% python3 -q
>>> import numpy as np
>>> np.set_printoptions(precision=2, suppress=True, linewidth=140)
>>> F = np.load("a.npy")
>>> F
array([[ -1,   1,   2,   1,   2],
       [ -1,  -1,   6, -10,  13],
       [ -5,  -5,  -6,  -2,   5],
       [ -2,   2,  -2,  10,  -6],
       [  2,   8,  12,   5,   1],
       [  4,   4,   3,   4,  -7],
       [ -2,  -8, -12,  -5,  -1]])
>>> rank = np.linalg.matrix_rank(F)
>>> rank
np.int64(3)
>>> N = np.linalg.svd(F)[2][rank:].T
>>> N.shape
(5, 2)
>>> np.round(F @ N, 2) + 0
array([[0., 0.],
       [0., 0.],
       [0., 0.],
       [0., 0.],
       [0., 0.],
       [0., 0.],
       [0., 0.]])
>>> [int(np.linalg.matrix_rank(F[:, :j + 1])) for j in range(5)]
[1, 2, 3, 3, 3]
>>> np.linalg.matrix_rank(F, rtol=0.1)
np.int64(3)
>>> round(float(np.linalg.norm(F, 2) / np.linalg.norm(F)), 2)
0.74
>>> np.argsort(-np.linalg.norm(F, axis=0).round(6), kind="stable")[:3]
array([2, 4, 3])
>>> C = 5 * np.array([[0.0, -0.3, 1.4, -1.2, -1.1, -0.5, -1.0, 0.2],
...     [0.4, 1.1, 1.0, -1.0, -0.2, -0.5, -0.2, -0.1],
...     [0.0, -1.2, 1.3, -1.8, -0.3, 0.3, -0.9, -1.0]])
>>> rng = np.random.default_rng(3236)
>>> z = rng.integers(0, 3, 46)
>>> M = C[z] + rng.normal(size=(46, 8))
>>> M
array([[  0.2 ,  -5.78,   7.49,  -8.69,  -2.73,   0.76,  -3.52,  -3.36],
       [  0.03,  -1.53,   5.06,  -7.07,  -6.19,  -3.71,  -4.94,   2.42],
       [  0.4 ,  -6.66,   6.94,  -7.99,  -2.28,   0.03,  -4.78,  -5.45],
       [  0.75,  -5.64,   8.02,  -8.92,  -0.92,   0.26,  -4.82,  -4.15],
       [  0.04,  -2.05,   6.41,  -5.12,  -5.8 ,  -3.14,  -6.34,   0.93],
       [ -0.35,   4.44,   5.21,  -5.97,  -0.78,  -2.94,  -0.07,  -2.53],
       [  3.  ,   5.64,   6.34,  -3.75,   0.38,  -3.16,  -0.63,  -1.62],
       [  0.37,  -7.05,   6.35,  -8.18,  -0.97,   1.35,  -4.42,  -5.25],
       [ -1.64,  -4.66,   7.4 ,  -9.84,   0.73,   2.6 ,  -4.8 ,  -6.23],
       [ -0.35,  -0.78,   7.24,  -5.79,  -4.09,  -3.38,  -4.31,   1.55],
       [  0.19,  -1.5 ,   6.83,  -3.94,  -5.85,  -2.87,  -4.87,   3.7 ],
       [  1.98,   4.89,   6.31,  -3.9 ,  -1.65,  -2.78,  -1.66,  -0.54],
       [ -0.03,  -5.25,   4.02, -10.74,   0.83,   2.11,  -3.41,  -4.71],
       [  1.84,  -6.18,   8.63,  -9.15,  -2.06,   1.87,  -4.93,  -5.26],
       [  0.39,   4.17,   5.22,  -4.66,  -1.94,  -3.  ,  -1.7 ,  -2.39],
       [  0.62,  -3.87,   8.79,  -9.6 ,  -2.66,   1.07,  -5.33,  -4.39],
       [  3.03,   4.84,   5.27,  -5.51,   0.09,  -4.44,  -1.74,  -0.75],
       [ -0.63,  -5.99,   7.19,  -9.03,  -2.53,   0.93,  -5.03,  -4.96],
       [  0.17,  -4.72,   6.63,  -6.95,  -2.05,   0.64,  -3.93,  -6.12],
       [  1.9 ,   5.9 ,   5.66,  -5.99,  -1.78,  -1.46,  -2.53,  -1.05],
       [ -0.77,  -1.83,   6.66,  -5.49,  -7.54,  -1.97,  -3.59,  -0.83],
       [  3.93,   3.84,   3.78,  -6.05,  -1.71,  -3.19,  -1.91,  -0.91],
       [  0.18,  -4.68,   7.5 ,  -9.86,  -1.2 ,   1.7 ,  -3.71,  -4.37],
       [  0.26,  -6.46,   5.32, -10.31,  -0.17,   1.33,  -3.92,  -3.78],
       [ -0.54,  -6.33,   5.63,  -8.6 ,  -0.6 ,   1.24,  -5.06,  -4.23],
       [ -1.4 ,  -5.54,   7.6 , -11.17,  -1.15,   2.52,  -4.24,  -4.83],
       [ -1.22,  -6.32,   7.48,  -9.01,  -0.68,   1.75,  -5.01,  -3.65],
       [ -0.36,  -8.42,   5.03,  -7.48,  -2.2 ,   2.05,  -3.06,  -5.59],
       [ -1.78,  -7.13,   8.15, -10.55,  -1.65,   0.97,  -5.6 ,  -3.31],
       [  1.31,   4.38,   5.49,  -3.92,  -1.7 ,  -1.4 ,   0.52,   0.5 ],
       [  0.04,  -1.29,   7.41,  -5.38,  -4.94,  -2.57,  -3.77,   1.31],
       [ -0.93,  -6.36,   6.66,  -9.22,  -1.36,   2.81,  -2.85,  -2.95],
       [  2.78,   5.09,   2.74,  -3.85,  -0.77,  -1.12,  -3.75,   0.71],
       [  1.22,   4.42,   5.93,  -4.32,  -3.09,  -4.05,  -0.49,  -1.6 ],
       [  1.46,   5.81,   7.06,  -4.49,  -1.7 ,  -1.19,  -2.62,  -1.03],
       [ -0.16,  -1.75,   5.67,  -7.05,  -5.14,  -2.54,  -4.91,   1.45],
       [  2.2 ,   6.56,   3.99,  -4.31,   0.47,  -3.84,  -1.46,  -2.46],
       [ -0.32,  -1.61,   6.4 ,  -5.23,  -4.38,  -2.53,  -4.87,   2.02],
       [  0.27,  -6.38,   7.46, -10.14,  -0.54,   0.57,  -4.87,  -5.96],
       [  0.86,  -5.52,   5.1 ,  -9.7 ,  -2.19,  -0.3 ,  -4.95,  -5.61],
       [  3.77,  -6.38,   6.83,  -8.48,  -0.8 ,   3.44,  -5.67,  -4.93],
       [  1.45,   4.57,   4.39,  -4.33,  -0.67,  -1.99,  -0.36,  -1.38],
       [ -3.09,  -0.97,   8.03,  -5.73,  -5.95,  -3.38,  -4.9 ,   0.6 ],
       [  0.55,  -1.86,   8.63,  -4.52,  -5.43,  -1.92,  -5.16,   1.61],
       [ -0.25,  -2.09,   6.81,  -3.1 ,  -6.75,  -4.52,  -4.94,   1.12],
       [  3.14,   7.4 ,   5.08,  -5.9 ,  -0.06,  -2.98,  -2.94,   0.29]])
>>> M2 = M / np.linalg.norm(M, axis=1, keepdims=True)
>>> C2 = M2 @ M2.T
>>> C2[13]
array([0.98, 0.66, 0.98, 0.99, 0.73, 0.51, 0.39, 0.98, 0.95, 0.72, 0.6 , 0.46, 0.92, 1.  , 0.54, 0.98, 0.44, 0.98, 0.98, 0.51, 0.76, 0.52,
       0.98, 0.96, 0.97, 0.97, 0.97, 0.94, 0.96, 0.4 , 0.75, 0.96, 0.34, 0.46, 0.5 , 0.76, 0.3 , 0.72, 0.98, 0.96, 0.98, 0.44, 0.69, 0.75,
       0.62, 0.34])
>>> Xc = (M - M.mean(axis=0)) / M.std(axis=0)
>>> Xc.std(axis=0)
array([1., 1., 1., 1., 1., 1., 1., 1.])
>>> c = np.linalg.lstsq(np.delete(Xc, 4, axis=1), Xc[:, 4])[0]
>>> c
array([ 0.15,  0.7 , -0.14, -0.39,  0.44,  0.13, -0.42])
>>> W0 = np.loadtxt("data.csv", delimiter=",")
>>> W0
array([[ 0.1,  0.7, -2.1,  0.1,  0.1,  0.9, -0.9, -0.3,  1.2,  0.1],
       [ 1.1, -0.5,  1. ,  0.1,  0.3, -0.6, -1.9,  0.3, -0.3,  0.3],
       [ 0. ,  0.3, -1.9, -0.3,  0.2, -0.2,  0.4,  0.1,  0.7, -1.8],
       [ 0.6,  1. , -0.2, -0.6, -1.4,  0.6,  0.3, -1.6, -0.7, -1.2],
       [ 0.4,  1.2, -0.5,  1. , -0.6,  1.6, -0.8, -0.2, -1.8,  0.3],
       [-0.2,  1.7,  2.4,  0. , -0.1,  0.4, -0.3,  1.1, -0.5, -0.4],
       [ 1.1, -0.4, -0.5, -1.2,  0.7,  0.3, -1.5,  0.8,  0.1, -0.7],
       [ 0.6, -0.7, -1.3, -0.6, -1.2, -1.5, -1. ,  1.4, -2.6, -0.4],
       [ 2.3, -0.2,  0.5,  0.2, -0.1,  0.3,  0.6,  0.4,  0.4,  0.7],
       [ 0.1, -0.7, -0.8,  0.8,  0.1, -1. ,  0. ,  0.7,  0.2,  0.6]])
>>> blk = np.stack([W0, -3 * W0, W0[::-1]])
>>> np.linalg.matrix_rank(blk)
array([10, 10, 10])
>>> blk.shape
(3, 10, 10)
>>> np.einsum("bij,cij->bc", blk, blk)
array([[  85.74, -257.22,   10.42],
       [-257.22,  771.66,  -31.26],
       [  10.42,  -31.26,   85.74]])
>>> M2 = W0 + rng.integers(-2, 3, (10, 9)) @ rng.integers(-2, 3, (9, 10))
>>> M2
array([[ -2.9,   5.7,  -6.1,   3.1,   0.1,  -0.1,  -6.9,  -3.3,   6.2,   0.1],
       [  6.1,  -3.5,   8. ,  -2.9,  -1.7,  -5.6,  -5.9,  -5.7,  -1.3,   7.3],
       [  2. ,  -0.7,   1.1,   0.7,   9.2,  -9.2,   3.4,   8.1,  -4.3,  -0.8],
       [-11.4,  -1. , -21.2,  10.4,   0.6,   0.6,   0.3,   6.4,  -0.7,  -2.2],
       [ -4.6,  -5.8,  -1.5,   4. ,  -4.6,  -1.4,   0.2,   0.8,   0.2,  12.3],
       [  1.8,   4.7,  -0.6,  -6. ,   1.9,  -0.6,  -5.3,  -6.9,  -0.5,  -7.4],
       [ -1.9,   2.6,   6.5, -11.2,   1.7,   4.3,   5.5,   1.8,   6.1,  -3.7],
       [ -2.4,  -4.7,  -0.3,  -5.6,  -4.2,  -1.5,  -1. ,   0.4,  -9.6,  -6.4],
       [ -0.7,  -3.2,   8.5,  -6.8,  -5.1,  -4.7,   4.6,   6.4,   1.4,   1.7],
       [ -3.9,  -0.7,  -5.8,   0.8,   5.1,  -2. ,  -6. ,  -3.3,  -5.8,  -1.4]])
>>> np.round(np.linalg.svd(M2 - W0, compute_uv=False), 2) + 0
array([32.98, 23.26, 19.37, 17.44, 14.14, 10.3 ,  7.  ,  4.8 ,  1.09,  0.  ])
